% python3 -q
>>> import numpy as np
>>> import numpy.linalg as la
>>> np.set_printoptions(precision=2, suppress=True, linewidth=140, floatmode="fixed")
>>> def rnd(a):
...     return np.round(a, 2) + 0
... 
>>> rng = np.random.default_rng(936228)
>>> idx = rng.integers(0, 2, 7)
>>> mat = np.triu((idx[:, None] == idx) & (rng.random((7, 7)) < 0.8), 1).astype(int)
>>> mat += mat.T
>>> print(mat)
[[0 1 1 0 0 0 1]
 [1 0 1 0 0 0 0]
 [1 1 0 0 0 0 1]
 [0 0 0 0 1 0 0]
 [0 0 0 1 0 0 0]
 [0 0 0 0 0 0 0]
 [1 0 1 0 0 0 0]]
>>> idx = rng.permutation(7)
>>> print(idx)
[5 6 1 2 0 3 4]
>>> other = mat[idx][:, idx]
>>> print(other)
[[0 0 0 0 0 0 0]
 [0 0 0 1 1 0 0]
 [0 0 0 1 1 0 0]
 [0 1 1 0 1 0 0]
 [0 1 1 1 0 0 0]
 [0 0 0 0 0 0 1]
 [0 0 0 0 0 1 0]]
>>> print(np.diag(other))
[0 0 0 0 0 0 0]
>>> left, sigma, vt = la.svd(mat)
>>> print(rnd(sigma))
[2.56 1.56 1.00 1.00 1.00 0.00 0.00]
>>> print(np.argmax(sigma[:-1] / (sigma[1:] + 1e-6)) + 1)
5
>>> other = left[:, :5] @ np.diag(sigma[:5]) @ vt[:5]
>>> print(rnd(np.abs(mat - other).max()))
0.0
>>> print(rnd(la.norm(mat - other) / la.norm(mat)))
0.0
>>> print(rnd(la.norm(mat - other, 2)), rnd(sigma[5]))
0.0 0.0
>>> print((mat + mat.T) / 2)
[[0.00 1.00 1.00 0.00 0.00 0.00 1.00]
 [1.00 0.00 1.00 0.00 0.00 0.00 0.00]
 [1.00 1.00 0.00 0.00 0.00 0.00 1.00]
 [0.00 0.00 0.00 0.00 1.00 0.00 0.00]
 [0.00 0.00 0.00 1.00 0.00 0.00 0.00]
 [0.00 0.00 0.00 0.00 0.00 0.00 0.00]
 [1.00 0.00 1.00 0.00 0.00 0.00 0.00]]
>>> print(np.allclose(mat @ mat.T, mat.T @ mat))
True
>>> print(rnd(np.abs(la.eigvals(mat)).max()))
2.56
>>> print(np.allclose(mat, mat.T))
True
